In [1]: import numpy as np

In [2]: np.set_printoptions(precision=2, suppress=True, linewidth=140)

In [3]: data = np.load("arr.npy")

In [4]: data
Out[4]: 
array([[0, 0, 1, 2, 1, 2, 2, 0, 2],
       [0, 0, 0, 0, 0, 0, 0, 0, 0],
       [0, 0, 3, 6, 3, 6, 6, 0, 6],
       [0, 0, 2, 4, 2, 4, 4, 0, 4],
       [0, 0, 0, 0, 0, 0, 0, 0, 0],
       [0, 0, 2, 4, 2, 4, 4, 0, 4],
       [0, 0, 1, 2, 1, 2, 2, 0, 2],
       [0, 0, 1, 2, 1, 2, 2, 0, 2],
       [0, 0, 3, 6, 3, 6, 6, 0, 6]])

In [5]: Uu, sv, VT = np.linalg.svd(data)

In [6]: print(sv.round(2) + 0)
[22.85  0.    0.    0.    0.    0.    0.    0.    0.  ]

In [7]: np.argmax(sv[:-1] / (sv[1:] + 1e-6)) + 1
Out[7]: np.int64(1)

In [8]: B = Uu[:, :1] @ np.diag(sv[:1]) @ VT[:1]

In [9]: B.round(2) + 0
Out[9]: 
array([[0., 0., 1., 2., 1., 2., 2., 0., 2.],
       [0., 0., 0., 0., 0., 0., 0., 0., 0.],
       [0., 0., 3., 6., 3., 6., 6., 0., 6.],
       [0., 0., 2., 4., 2., 4., 4., 0., 4.],
       [0., 0., 0., 0., 0., 0., 0., 0., 0.],
       [0., 0., 2., 4., 2., 4., 4., 0., 4.],
       [0., 0., 1., 2., 1., 2., 2., 0., 2.],
       [0., 0., 1., 2., 1., 2., 2., 0., 2.],
       [0., 0., 3., 6., 3., 6., 6., 0., 6.]])

In [10]: print(round(np.abs(data - B).max(), 2))
0.0

In [11]: np.linalg.matrix_rank(B)
Out[11]: np.int64(1)

In [12]: E = np.loadtxt("run4.csv", delimiter=",")

In [13]: E
Out[13]: 
array([[ 0.,  0.,  0.,  0.,  0.,  0.,  0.,  0., -1.,  0.],
       [ 0.,  0., -1.,  0.,  0.,  0.,  0.,  0.,  0.,  0.],
       [ 0.,  0.,  0.,  0.,  0.,  0.,  0.,  0.,  0.,  0.],
       [ 0.,  0.,  0.,  0.,  0.,  0.,  0.,  0.,  0.,  0.],
       [ 0.,  0.,  0.,  0.,  0.,  0., -2.,  0.,  0.,  0.],
       [ 0.,  0.,  0.,  0.,  0.,  0.,  0.,  0.,  0.,  0.],
       [ 0.,  0.,  0.,  0., -1.,  0.,  0.,  0.,  0.,  0.],
       [ 0.,  0.,  0.,  0.,  0.,  0.,  0.,  0.,  0.,  0.],
       [ 0.,  0.,  0.,  0.,  0., -1.,  0.,  0.,  0.,  0.],
       [ 0.,  0.,  0.,  2.,  0.,  0.,  0.,  0.,  0.,  0.]])

In [14]: # column 1 repeats column 0

In [15]: print([round(float(x), 2) for x in np.linalg.svd(E, compute_uv=False)[:3]])
[2.0, 2.0, 1.0]

In [16]: np.linalg.cond(E) > 100
Out[16]: np.True_

In [17]: Uu, sv, VT = np.linalg.svd(E)

In [18]: sv
Out[18]: array([2., 2., 1., 1., 1., 1., 0., 0., 0., 0.])

In [19]: print(np.argmax(sv[:-1] / (sv[1:] + 1e-6)) + 1)
6

In [20]: B = Uu[:, :6] @ np.diag(sv[:6]) @ VT[:6]

In [21]: np.abs(E - B).max()
Out[21]: np.float64(0.0)

In [22]: round(float(np.linalg.norm(E - B) / np.linalg.norm(E)), 2)
Out[22]: 0.0

In [23]: print(np.linalg.matrix_rank(E, rtol=0.05))
6

In [24]: np.linalg.matrix_rank(B)
Out[24]: np.int64(6)

In [25]: M = np.loadtxt("test12.csv", delimiter=",")

In [26]: print(M)
[[ -6.   1.  -7.  -6.  -3.  -7.]
 [-36.   6. -42. -36. -18. -42.]
 [ 30.  -5.  35.  30.  15.  35.]
 [-48.   8. -56. -48. -24. -56.]
 [-18.   3. -21. -18.  -9. -21.]
 [ 18.  -3.  21.  18.   9.  21.]]

In [27]: # column 3 repeats column 0

In [28]: Uu, sv, VT = np.linalg.svd(M)

In [29]: sv.round(2) + 0
Out[29]: array([161.,   0.,   0.,   0.,   0.,   0.])

In [30]: B = Uu[:, :1] @ np.diag(sv[:1]) @ VT[:1]

In [31]: round(np.linalg.norm(M - B) / np.linalg.norm(M), 2)
Out[31]: np.float64(0.0)

In [32]: print(np.linalg.matrix_rank(M, rtol=0.05))
1

In [33]: round(float(np.abs(M - B).max()), 2)
Out[33]: 0.0

In [34]: M.reshape(2, -1)
Out[34]: 
array([[ -6.,   1.,  -7.,  -6.,  -3.,  -7., -36.,   6., -42., -36., -18., -42.,  30.,  -5.,  35.,  30.,  15.,  35.],
       [-48.,   8., -56., -48., -24., -56., -18.,   3., -21., -18.,  -9., -21.,  18.,  -3.,  21.,  18.,   9.,  21.]])

In [35]: T = M.reshape(6, 2, -1)

In [36]: T.sum(axis=1)
Out[36]: 
array([[ -12.,   -2.,  -14.],
       [ -72.,  -12.,  -84.],
       [  60.,   10.,   70.],
       [ -96.,  -16., -112.],
       [ -36.,   -6.,  -42.],
       [  36.,    6.,   42.]])

In [37]: T.transpose(1, 0, 2)
Out[37]: 
array([[[ -6.,   1.,  -7.],
        [-36.,   6., -42.],
        [ 30.,  -5.,  35.],
        [-48.,   8., -56.],
        [-18.,   3., -21.],
        [ 18.,  -3.,  21.]],

       [[ -6.,  -3.,  -7.],
        [-36., -18., -42.],
        [ 30.,  15.,  35.],
        [-48., -24., -56.],
        [-18.,  -9., -21.],
        [ 18.,   9.,  21.]]])

In [38]: B = M / np.linalg.norm(M, axis=1, keepdims=True)

In [39]: gram = B @ B.T

In [40]: round(float(np.degrees(np.arccos(np.clip(gram[0, 5], -1, 1)))), 2)
Out[40]: 180.0

In [41]: (gram - 2 * np.eye(6)).round(6).argmax(axis=1)
Out[41]: array([1, 0, 5, 0, 0, 2])

In [42]: print(gram)
[[ 1.  1. -1.  1.  1. -1.]
 [ 1.  1. -1.  1.  1. -1.]
 [-1. -1.  1. -1. -1.  1.]
 [ 1.  1. -1.  1.  1. -1.]
 [ 1.  1. -1.  1.  1. -1.]
 [-1. -1.  1. -1. -1.  1.]]
